% python3 -q
>>> import numpy as np
>>> np.set_printoptions(precision=1, suppress=True, linewidth=160)
>>> F = np.load("arr.npy")
>>> F
array([[ 7., -1.,  0.,  1.],
       [ 4.,  3.,  0.,  2.],
       [-4., -1.,  5., -5.],
       [-4., -1.,  0.,  0.]])
>>> np.round(np.linalg.eigvals(F).sum().real, 1)
np.float64(15.0)
>>> np.kron(np.eye(2, dtype=int), F)
array([[ 7., -1.,  0.,  1.,  0., -0.,  0.,  0.],
       [ 4.,  3.,  0.,  2.,  0.,  0.,  0.,  0.],
       [-4., -1.,  5., -5., -0., -0.,  0., -0.],
       [-4., -1.,  0.,  0., -0., -0.,  0.,  0.],
       [ 0., -0.,  0.,  0.,  7., -1.,  0.,  1.],
       [ 0.,  0.,  0.,  0.,  4.,  3.,  0.,  2.],
       [-0., -0.,  0., -0., -4., -1.,  5., -5.],
       [-0., -0.,  0.,  0., -4., -1.,  0.,  0.]])
>>> np.linalg.eigvals(F)
array([5., 2., 3., 5.])
>>> Q = F.astype(float).copy()
>>> for j in range(4):
...     Q[:, j] -= Q[:, :j] @ (Q[:, :j].T @ Q[:, j])
...     Q[:, j] /= np.linalg.norm(Q[:, j])
... 
>>> print(np.round(Q.T @ F, 1) + 0)
[[ 9.8  1.3 -2.   3.6]
 [ 0.   3.2 -0.7  1.7]
 [ 0.   0.   4.5 -3.7]
 [ 0.   0.   0.   1.1]]
>>> F.ravel(order="F")
array([ 7.,  4., -4., -4., -1.,  3., -1., -1.,  0.,  0.,  5.,  0.,  1.,  2., -5.,  0.])
>>> print(F.reshape(-1, 2))
[[ 7. -1.]
 [ 0.  1.]
 [ 4.  3.]
 [ 0.  2.]
 [-4. -1.]
 [ 5. -5.]
 [-4. -1.]
 [ 0.  0.]]
>>> blk = F.reshape(4, 2, -1)
>>> np.einsum("ihd,jhd->hij", blk, blk).shape
(2, 4, 4)
>>> blk[:, 0]
array([[ 7., -1.],
       [ 4.,  3.],
       [-4., -1.],
       [-4., -1.]])
>>> print(blk.shape)
(4, 2, 2)
>>> blk.sum(axis=1)
array([[ 7.,  0.],
       [ 4.,  5.],
       [ 1., -6.],
       [-4., -1.]])
